% python3 -q
>>> import numpy as np
>>> np.set_printoptions(precision=2, suppress=True, linewidth=120, sign=" ")
>>> tidy = lambda a: np.round(a, 2) + 0
>>> rng = np.random.default_rng(82007)
>>> th = np.sort(rng.uniform(-2, 2, 23))
>>> mat = np.c_[th, th ** 2, th ** 3] @ np.array([[3, 2, 2, 1, 2, 0], [2, 1, 2, 2, 2, 0], [2, 2, 0, 0, 1, 1]])
>>> tidy(mat)
array([[-7.93, -8.9 ,  1.94,  3.55, -2.19, -4.14],
       [-7.66, -8.59,  1.84,  3.43, -2.12, -3.96],
       [-4.62, -4.95,  0.66,  1.92, -1.35, -2.01],
       [-4.19, -4.44,  0.49,  1.69, -1.25, -1.74],
       [-3.14, -3.17,  0.06,  1.08, -1.03, -1.08],
       [-1.68, -1.46, -0.45,  0.21, -0.74, -0.29],
       [-1.64, -1.41, -0.46,  0.19, -0.73, -0.27],
       [-1.6 , -1.37, -0.47,  0.17, -0.72, -0.25],
       [-1.14, -0.89, -0.5 , -0.04, -0.59, -0.09],
       [-1.14, -0.89, -0.5 , -0.04, -0.59, -0.09],
       [-1.03, -0.78, -0.48, -0.08, -0.55, -0.07],
       [-0.65, -0.46, -0.37, -0.12, -0.39, -0.01],
       [ 0.8 ,  0.53,  0.55,  0.33,  0.57,  0.01],
       [ 1.37,  0.9 ,  0.94,  0.59,  0.98,  0.04],
       [ 2.91,  1.96,  1.9 ,  1.3 ,  2.11,  0.21],
       [ 5.65,  3.97,  3.36,  2.47,  4.06,  0.7 ],
       [ 5.91,  4.17,  3.48,  2.57,  4.24,  0.76],
       [ 7.2 ,  5.15,  4.09,  3.08,  5.14,  1.05],
       [10.91,  8.07,  5.68,  4.42,  7.66,  1.99],
       [12.37,  9.24,  6.25,  4.91,  8.64,  2.39],
       [12.7 ,  9.51,  6.38,  5.02,  8.86,  2.49],
       [22.85, 17.92,  9.86,  8.09, 15.47,  5.6 ],
       [24.41, 19.24, 10.35,  8.52, 16.46,  6.12]])
>>> r = np.linalg.matrix_rank(mat)
>>> r
np.int64(3)
>>> N = np.linalg.svd(mat)[2][r:].T
>>> print([int(np.linalg.matrix_rank(np.delete(mat, i, axis=0))) for i in range(23)])
[3, 3, 3, 3, 3, 3, 3, 3, 3, 3, 3, 3, 3, 3, 3, 3, 3, 3, 3, 3, 3, 3, 3]
>>> [int(np.linalg.matrix_rank(mat[:i])) for i in range(1, len(mat) + 1)]
[1, 2, 3, 3, 3, 3, 3, 3, 3, 3, 3, 3, 3, 3, 3, 3, 3, 3, 3, 3, 3, 3, 3]
>>> d = np.linalg.norm(mat[:, None] - mat[None], axis=-1)
>>> np.linalg.matrix_rank(d ** 2)
np.int64(5)
>>> print(tidy(d[:5, :5]))
[[ 0.    0.48  6.01  6.79  8.73]
 [ 0.48  0.    5.53  6.31  8.25]
 [ 6.01  5.53  0.    0.79  2.72]
 [ 6.79  6.31  0.79  0.    1.94]
 [ 8.73  8.25  2.72  1.94  0.  ]]
>>> (d + 1e9 * np.eye(23)).round(6).argmin(axis=1)
array([  1,   0,   3,   2,   3,   6,   5,   6,   9,   8,   9,  10,  13,  12,  13,  16,  15,  16,  19,  20,  19,  22,
        21])
>>> U, s, Vh = np.linalg.svd(mat)
>>> vecs = Vh[:(s > 1e-8).sum()]
>>> vec = mat[22] + -3 * mat[10] + rng.integers(2) * np.eye(6)[2]
>>> tidy(vec)
array([ 27.49,  21.59,  11.8 ,   8.74,  18.12,   6.32])
>>> tidy(np.diag(vecs.T @ vecs))
array([ 0.5 ,  0.44,  0.56,  0.74,  0.26,  0.5 ])
>>> print(tidy(np.linalg.norm(vec - vecs.T @ vecs @ vec)))
0.0
>>> np.allclose(vecs.T @ vecs @ vec, vec)
True
>>> feats = np.load("dump.npy")
>>> feats
array([[ 5,  0,  0,  0,  0,  0,  0],
       [ 0,  0,  0,  0,  0,  0,  0],
       [ 0,  0,  4,  0,  0,  0,  0],
       [ 0,  0,  0,  5,  0,  0,  0],
       [ 0,  0,  0,  0,  2,  0,  0],
       [ 0,  0,  0,  0,  0, -5,  0],
       [ 0,  0,  0,  0,  0,  0,  0]])
>>> Ac = mat - mat.mean(axis=0)
>>> vecs = np.linalg.svd(Ac)[2][:3]
>>> Y = Ac - Ac @ vecs.T @ vecs
>>> np.linalg.norm(Y, axis=1).round(6).argmax()
np.int64(0)
>>> U, s, Vh = np.linalg.svd(feats)
>>> vecs = Vh[:(s > 1e-8).sum()]
>>> vec = feats[2] + -2 * feats[4] + rng.integers(2) * np.eye(7)[3]
>>> print(vec)
[ 0.  0.  4.  1. -4.  0.  0.]
>>> tidy(np.linalg.norm(vec - vecs.T @ vecs @ vec))
np.float64(0.0)
>>> np.linalg.matrix_rank(np.vstack([feats, vec]))
np.int64(5)
>>> np.allclose(vecs.T @ vecs @ vec, vec)
True
>>> idx = mat[:, 3] > np.median(mat[:, 3])
>>> r0 = mat[idx].mean(axis=0) - mat[~idx].mean(axis=0)
>>> idx.astype(int)
array([ 1,  1,  1,  0,  0,  0,  0,  0,  0,  0,  0,  0,  0,  0,  0,  1,  1,  1,  1,  1,  1,  1,  1])
>>> tidy((((mat - mat.mean(axis=0)) @ r0 > 0) == idx).mean())
np.float64(0.87)
>>> tidy(r0)
array([ 8.36,  5.94,  4.84,  3.92,  6.14,  1.3 ])
>>> print(((mat - mat.mean(axis=0)) @ r0 > 0).astype(int))
[ 0  0  0  0  0  0  0  0  0  0  0  0  0  0  0  1  1  1  1  1  1  1  1]
>>> Q, _ = np.linalg.qr(np.array([[-1.2, 0.3, 1.2, -0.9, 0.4, -0.1],
...     [0.3, -0.3, -0.2, 0.2, -0.3, -1.8],
...     [-0.6, 0.7, 0.2, -0.5, 0.0, 1.2],
...     [-0.5, 0.0, -0.7, 0.0, -0.5, 0.5],
...     [0.7, -1.2, 1.1, -0.6, -0.8, 0.2],
...     [1.1, -1.0, 2.7, 1.9, 0.3, 2.8]]))
>>> m1 = Q[:, :4]
>>> tidy(m1)
array([[-0.61, -0.56, -0.42,  0.01],
       [ 0.15, -0.08,  0.21, -0.11],
       [-0.31,  0.25, -0.4 ,  0.31],
       [-0.26, -0.36,  0.38, -0.62],
       [ 0.36, -0.67,  0.17,  0.57],
       [ 0.56, -0.19, -0.67, -0.43]])
>>> proj = m1 @ np.linalg.solve(m1.T @ m1, m1.T)
>>> np.linalg.matrix_rank(np.eye(6) - proj)
np.int64(2)
>>> print(tidy(proj @ m1[:, 0]))
[-0.61  0.15 -0.31 -0.26  0.36  0.56]
>>> print(tidy(proj))
[[ 0.87 -0.14  0.22  0.19  0.09  0.04]
 [-0.14  0.08 -0.18  0.13  0.08  0.01]
 [ 0.22 -0.18  0.41 -0.35 -0.17 -0.09]
 [ 0.19  0.13 -0.35  0.72 -0.14 -0.06]
 [ 0.09  0.08 -0.17 -0.14  0.93 -0.03]
 [ 0.04  0.01 -0.09 -0.06 -0.03  0.99]]
>>> r = np.linalg.matrix_rank(proj)
>>> r
np.int64(4)
>>> N = np.linalg.svd(proj)[2][r:].T
>>> np.allclose(proj @ N, 0)
True
>>> r0, g = m1[5], m1[3]
>>> tidy(r0 @ r0)
np.float64(0.99)
>>> tidy(r0 @ g)
np.float64(-0.06)
>>> pr = (r0 @ g) / (r0 @ r0) * r0
>>> tidy((g - pr) @ r0)
np.float64(0.0)
>>> np.linalg.norm(m1, axis=1).argmax()
np.int64(5)
>>> print(tidy(np.linalg.norm(m1[1] - m1[0])))
1.11
>>> tidy(np.linalg.norm(m1, 2))
np.float64(1.0)
>>> tidy(np.linalg.norm(m1) ** 2 / np.linalg.norm(m1, 2) ** 2)
np.float64(4.0)
>>> tidy(np.linalg.norm(m1, "nuc"))
np.float64(4.0)
>>> tidy(m1[1] @ m1[0])
np.float64(-0.14)
>>> tidy(np.linalg.norm(m1, 1)), tidy(np.linalg.norm(m1, np.inf))
(np.float64(2.25), np.float64(1.85))
